>>> import numpy as np
>>> np.set_printoptions(precision=3, suppress=True, linewidth=100)
>>> data = np.array([[1, 2, 2, 3],
...     [1, 0, 2, 3],
...     [2, 1, 1, 1],
...     [0, 0, 1, 1],
...     [1, 0, 0, 2],
...     [1, 1, 2, 3],
...     [0, 3, 3, 2],
...     [2, 1, 3, 0]])
>>> data[4] = data[3]
>>> print(data)
[[1 2 2 3]
 [1 0 2 3]
 [2 1 1 1]
 [0 0 1 1]
 [0 0 1 1]
 [1 1 2 3]
 [0 3 3 2]
 [2 1 3 0]]
>>> proj = data @ np.linalg.solve(data.T @ data, data.T)
>>> print(np.round(proj @ data[:, 0], 3) + 0)
[1. 1. 2. 0. 0. 1. 0. 2.]
>>> print(np.trace(proj))
4.0
>>> q, V = np.linalg.qr(data[:, :2])[0], np.linalg.qr(data[:, 2:])[0]
>>> sig = np.linalg.svd(q.T @ V, compute_uv=False)
>>> print((sig > 0.9).sum())
0
>>> print(sig)
[0.898 0.075]
>>> M2 = np.c_[data[:, :3] @ np.array([[3, 3, 0], [1, 0, 3], [2, 2, 0]]), np.array([1, -1, 1, 3, 2, 3, 2, 2])]
>>> print(M2)
[[ 9  7  6  1]
 [ 7  7  0 -1]
 [ 9  8  3  1]
 [ 2  2  0  3]
 [ 2  2  0  2]
 [ 8  7  3  3]
 [ 9  6  9  2]
 [13 12  3  2]]
>>> print(np.linalg.norm(np.linalg.qr(data)[0].T @ M2, axis=0) ** 2 / ((M2 ** 2).sum(axis=0) + 1e-12))
[1.    1.    1.    0.539]
>>> print(np.linalg.matrix_rank(np.c_[data, M2]))
5
>>> print(M2[6] @ M2[2])
158
>>> print(round(np.linalg.norm(M2, "nuc"), 3))
43.746
>>> print(np.linalg.norm(M2, axis=1).argmax())
7
>>> print(np.round(np.linalg.norm(M2, 1), 3), np.round(np.linalg.norm(M2, np.inf), 3))
59.0 30.0
>>> print(np.linalg.norm(M2, axis=1))
[12.923  9.95  12.45   4.123  3.464 11.446 14.213 18.055]
>>> print(round(np.linalg.norm(M2, 2), 3))
32.207
>>> feats = np.load("a.npy")
>>> print(feats)
[[ 0 -1  1  0 -1  0  2]
 [ 0  0  2  1  1  2  0]
 [ 0  0  0  0  2  1 -2]
 [ 0  0  0  0 -1 -2  0]
 [ 0  0  0  0  0  0 -2]
 [ 0  0  0  0  0  0 -1]
 [ 0  0  0  0  0  0  0]]
>>> # triangular, det is the product of the diagonal
>>> left, sig, Vt = np.linalg.svd(feats)
>>> V = Vt[:(sig > 1e-8).sum()]
>>> rng = np.random.default_rng(48254)
>>> x0 = feats[3] + -3 * feats[0] + rng.integers(2) * np.eye(7)[6]
>>> print(x0)
[ 0.  3. -3.  0.  2. -2. -6.]
>>> print(np.round(V.T @ V, 3) + 0)
[[ 0.     0.     0.     0.     0.     0.     0.   ]
 [ 0.     0.833 -0.167  0.333  0.     0.     0.   ]
 [ 0.    -0.167  0.833  0.333  0.     0.     0.   ]
 [ 0.     0.333  0.333  0.333  0.     0.     0.   ]
 [ 0.     0.     0.     0.     1.     0.     0.   ]
 [ 0.     0.     0.     0.     0.     1.     0.   ]
 [ 0.     0.     0.     0.     0.     0.     1.   ]]
>>> print(round(np.linalg.norm(x0 - V.T @ V @ x0), 3))
0.0
>>> print(np.linalg.matrix_rank(np.vstack([feats, x0])))
5
>>> K = np.load("out6.npy")
>>> print(K)
[[ 0  2  1  2 -2  1 -2  2]
 [-1  2  2  2 -2 -1 -2 -2]
 [ 0  2  1  1 -2 -1  1  2]
 [ 0  0  2  0 -1 -1  2  2]
 [ 1 -1 -2 -1  0  2 -1  1]
 [-1  0 -2  0 -2  2  0  1]
 [ 2 -2  1  1  1  1  0  1]
 [ 2  2  2 -1 -2  2  1  2]]
>>> def softmax(z):
...     e = np.exp(z - z.max(axis=-1, keepdims=True))
...     return e / e.sum(axis=-1, keepdims=True)
... 
>>> print(softmax(K[5]))
[0.027 0.073 0.01  0.073 0.01  0.538 0.073 0.198]
>>> S = K @ K.T / np.sqrt(8)
>>> print(softmax(S)[5] @ K)
[-0.666  0.069 -1.701 -0.007 -1.796  1.9   -0.156  1.08 ]
>>> print(np.round(np.abs(np.linalg.eigvals(K)).max(), 3))
6.066
>>> print(np.allclose(K @ K.T, K.T @ K))
False
>>> print(np.trace(K))
7
>>> print(np.allclose(K, K.T))
False
>>> print(round(float(np.linalg.det(K)), 3))
2340.0
>>> M2 = np.linalg.inv(K)
>>> print(np.round(np.linalg.inv(M2), 3) + 0)
[[ 0.  2.  1.  2. -2.  1. -2.  2.]
 [-1.  2.  2.  2. -2. -1. -2. -2.]
 [ 0.  2.  1.  1. -2. -1.  1.  2.]
 [ 0.  0.  2.  0. -1. -1.  2.  2.]
 [ 1. -1. -2. -1.  0.  2. -1.  1.]
 [-1.  0. -2.  0. -2.  2.  0.  1.]
 [ 2. -2.  1.  1.  1.  1.  0.  1.]
 [ 2.  2.  2. -1. -2.  2.  1.  2.]]
>>> print(np.linalg.det(K) * M2)
[[ -831.   450.  1227.  -644.   874.  -406.   582.   173.]
 [  342.  -540.   306.  -912.  -768.  -168.  -324.   354.]
 [  411.    90.  -987.   724.  -314.  -154.  -102.   227.]
 [   36.  -180.   648.  -876.  -984.   516.   828.  -168.]
 [  783.  -990.  -531.  -528. -1122.  -282.  -126.    51.]
 [  441.  -450.  -837.  -396. -1134.   666.   198.   477.]
 [ -474.  -360.   438.  -556. -1084.   616.   408.   262.]
 [  675.  -450.  -135.   540.   270.  -270.  -270.  -225.]]
>>> print(np.round(np.linalg.slogdet(K)[0], 3))
1.0
>>> print(K[4] @ K[0])
0
>>> print(np.linalg.norm(K, axis=1))
[4.69  5.099 4.    3.742 3.606 3.742 3.606 5.099]
>>> print(round(float(np.linalg.norm(K, "nuc")), 3))
28.303
>>> print(round(float(np.linalg.norm(K, 2)), 3))
7.509
>>> print(np.linalg.norm(K, axis=1).argmax())
1
>>> q, R = np.linalg.qr(K)
>>> print(np.round(q @ R, 3) + 0)
[[ 0.  2.  1.  2. -2.  1. -2.  2.]
 [-1.  2.  2.  2. -2. -1. -2. -2.]
 [ 0.  2.  1.  1. -2. -1.  1.  2.]
 [ 0.  0.  2.  0. -1. -1.  2.  2.]
 [ 1. -1. -2. -1.  0.  2. -1.  1.]
 [-1.  0. -2.  0. -2.  2.  0.  1.]
 [ 2. -2.  1.  1.  1.  1.  0.  1.]
 [ 2.  2.  2. -1. -2.  2.  1.  2.]]
>>> print(q.shape, R.shape)
(8, 8) (8, 8)
>>> print(np.abs(np.diag(R)))
[3.317 4.492 3.613 2.704 2.437 1.687 1.859 2.104]
>>> F = np.eye(5, dtype=int)[rng.permutation(5)] * np.array([1, 2, 2, -5, 4])
>>> print(F)
[[ 0  0  0 -5  0]
 [ 0  2  0  0  0]
 [ 0  0  2  0  0]
 [ 0  0  0  0  4]
 [ 1  0  0  0  0]]
>>> print(np.round(np.linalg.det(2 * F), 3), round(float(np.linalg.det(F)), 3))
-2560.0 -80.0
>>> print(np.linalg.eigvals(F))
[-2.714+0.j     1.357+2.351j  1.357-2.351j  2.   +0.j     2.   +0.j   ]
>>> print(np.kron(np.eye(2, dtype=int), F))
[[ 0  0  0 -5  0  0  0  0  0  0]
 [ 0  2  0  0  0  0  0  0  0  0]
 [ 0  0  2  0  0  0  0  0  0  0]
 [ 0  0  0  0  4  0  0  0  0  0]
 [ 1  0  0  0  0  0  0  0  0  0]
 [ 0  0  0  0  0  0  0  0 -5  0]
 [ 0  0  0  0  0  0  2  0  0  0]
 [ 0  0  0  0  0  0  0  2  0  0]
 [ 0  0  0  0  0  0  0  0  0  4]
 [ 0  0  0  0  0  1  0  0  0  0]]
>>> labels = rng.permutation(5)
>>> print(labels)
[4 1 2 0 3]
>>> M2 = F[labels][:, labels]
>>> print(np.trace(M2))
4
>>> print(M2)
[[ 0  0  0  1  0]
 [ 0  2  0  0  0]
 [ 0  0  2  0  0]
 [ 0  0  0  0 -5]
 [ 4  0  0  0  0]]
>>> print(np.sort(np.abs(np.linalg.eigvals(M2))))
[2.    2.    2.714 2.714 2.714]
>>> print(np.diag(M2))
[0 2 2 0 0]
>>> print(F[:, 3] @ F[:, 4])
0
>>> print(np.linalg.pinv(F))
[[ 0.    0.    0.    0.    1.  ]
 [ 0.    0.5   0.    0.    0.  ]
 [ 0.    0.    0.5   0.    0.  ]
 [-0.2   0.    0.    0.    0.  ]
 [ 0.    0.    0.    0.25  0.  ]]
>>> print(np.linalg.svd(F, compute_uv=False))
[5. 4. 2. 2. 1.]
>>> print(np.linalg.norm(F, axis=0))
[1. 2. 2. 5. 4.]
>>> mat = -1 * np.eye(7) + np.ones((7, 7))
>>> print(mat)
[[0. 1. 1. 1. 1. 1. 1.]
 [1. 0. 1. 1. 1. 1. 1.]
 [1. 1. 0. 1. 1. 1. 1.]
 [1. 1. 1. 0. 1. 1. 1.]
 [1. 1. 1. 1. 0. 1. 1.]
 [1. 1. 1. 1. 1. 0. 1.]
 [1. 1. 1. 1. 1. 1. 0.]]
>>> # equal to its transpose
>>> x0 = np.array([-4, 4, 2, 5, 1, 1, 0])
>>> target = mat @ x0
>>> print(target)
[13.  5.  7.  4.  8.  8.  9.]
>>> print(np.round(np.linalg.solve(mat, -1 * target), 3) + 0)
[ 4. -4. -2. -5. -1. -1.  0.]
>>> print(np.round(np.linalg.solve(mat, mat[:, 6]), 3) + 0)
[0. 0. 0. 0. 0. 0. 1.]
>>> print(np.round(np.linalg.solve(mat.T, mat[4]), 3) + 0)
[0. 0. 0. 0. 1. 0. 0.]
>>> print(np.round(np.linalg.solve(mat, target), 3) + 0)
[-4.  4.  2.  5.  1.  1.  0.]
>>> ev, V = np.linalg.eigh(mat)
>>> print(np.unique(ev.round(6) + 0, return_counts=True)[1])
[6 1]
>>> print(np.linalg.eigvalsh(mat @ mat))
[ 1.  1.  1.  1.  1.  1. 36.]
>>> print(ev)
[-1. -1. -1. -1. -1. -1.  6.]
>>> print(np.round(V.T @ mat @ V, 3) + 0)
[[-1.  0.  0.  0.  0.  0.  0.]
 [ 0. -1.  0.  0.  0.  0.  0.]
 [ 0.  0. -1.  0.  0.  0.  0.]
 [ 0.  0.  0. -1.  0.  0.  0.]
 [ 0.  0.  0.  0. -1.  0.  0.]
 [ 0.  0.  0.  0.  0. -1.  0.]
 [ 0.  0.  0.  0.  0.  0.  6.]]
>>> print((ev > 1e-8).sum(), (ev < -1e-8).sum())
1 6
>>> print(np.linalg.svd(mat, compute_uv=False))
[6. 1. 1. 1. 1. 1. 1.]
>>> print(round(float(ev.sum()), 3), np.trace(mat))
0.0 0.0
>>> print(np.linalg.eigvalsh(mat + 2 * np.eye(7)))
[1. 1. 1. 1. 1. 1. 8.]
>>> ev, V = np.linalg.eigh(mat)
>>> x0 = np.array([2, 0, -7, 3, -3, 4, 4])
>>> print(round(x0 @ mat @ x0 / (x0 @ x0), 3), np.round(ev[0], 3), np.round(ev[-1], 3))
-0.913 -1.0 6.0
>>> print(x0 @ mat @ x0)
-94.0
>>> labels = rng.permutation(7)
>>> print(labels)
[6 0 1 4 5 2 3]
>>> M2 = mat[labels][:, labels]
>>> print(np.trace(M2))
0.0
>>> print(M2)
[[0. 1. 1. 1. 1. 1. 1.]
 [1. 0. 1. 1. 1. 1. 1.]
 [1. 1. 0. 1. 1. 1. 1.]
 [1. 1. 1. 0. 1. 1. 1.]
 [1. 1. 1. 1. 0. 1. 1.]
 [1. 1. 1. 1. 1. 0. 1.]
 [1. 1. 1. 1. 1. 1. 0.]]
>>> q, R = np.linalg.qr(mat)
>>> print(np.abs(np.diag(R)))
[2.449 1.354 1.206 1.146 1.113 1.092 1.078]
>>> print(np.trace(q @ q.T))
7.0
>>> print(np.allclose(R.T @ R, mat.T @ mat))
True
>>> print(np.round(q.T @ q, 3) + 0)
[[1. 0. 0. 0. 0. 0. 0.]
 [0. 1. 0. 0. 0. 0. 0.]
 [0. 0. 1. 0. 0. 0. 0.]
 [0. 0. 0. 1. 0. 0. 0.]
 [0. 0. 0. 0. 1. 0. 0.]
 [0. 0. 0. 0. 0. 1. 0.]
 [0. 0. 0. 0. 0. 0. 1.]]
>>> print(q.shape, R.shape)
(7, 7) (7, 7)
>>> t = np.deg2rad(180)
>>> arr = np.eye(6)
>>> arr[np.ix_([3, 5], [3, 5])] = [[np.cos(t), -np.sin(t)], [np.sin(t), np.cos(t)]]
>>> print(arr.round(3) + 0)
[[ 1.  0.  0.  0.  0.  0.]
 [ 0.  1.  0.  0.  0.  0.]
 [ 0.  0.  1.  0.  0.  0.]
 [ 0.  0.  0. -1.  0.  0.]
 [ 0.  0.  0.  0.  1.  0.]
 [ 0.  0.  0.  0.  0. -1.]]
>>> print(np.fft.fft(mat[0]))
[ 6.+0.j -1.+0.j -1.+0.j -1.+0.j -1.+0.j -1.+0.j -1.+0.j]
>>> print((mat @ mat)[0])
[6. 5. 5. 5. 5. 5. 5.]
>>> print(np.allclose(mat @ mat.T, mat.T @ mat))
True
>>> print(np.sort(np.abs(np.fft.fft(mat[0]))), np.sort(np.linalg.svd(mat, compute_uv=False)))
[1. 1. 1. 1. 1. 1. 6.] [1. 1. 1. 1. 1. 1. 6.]
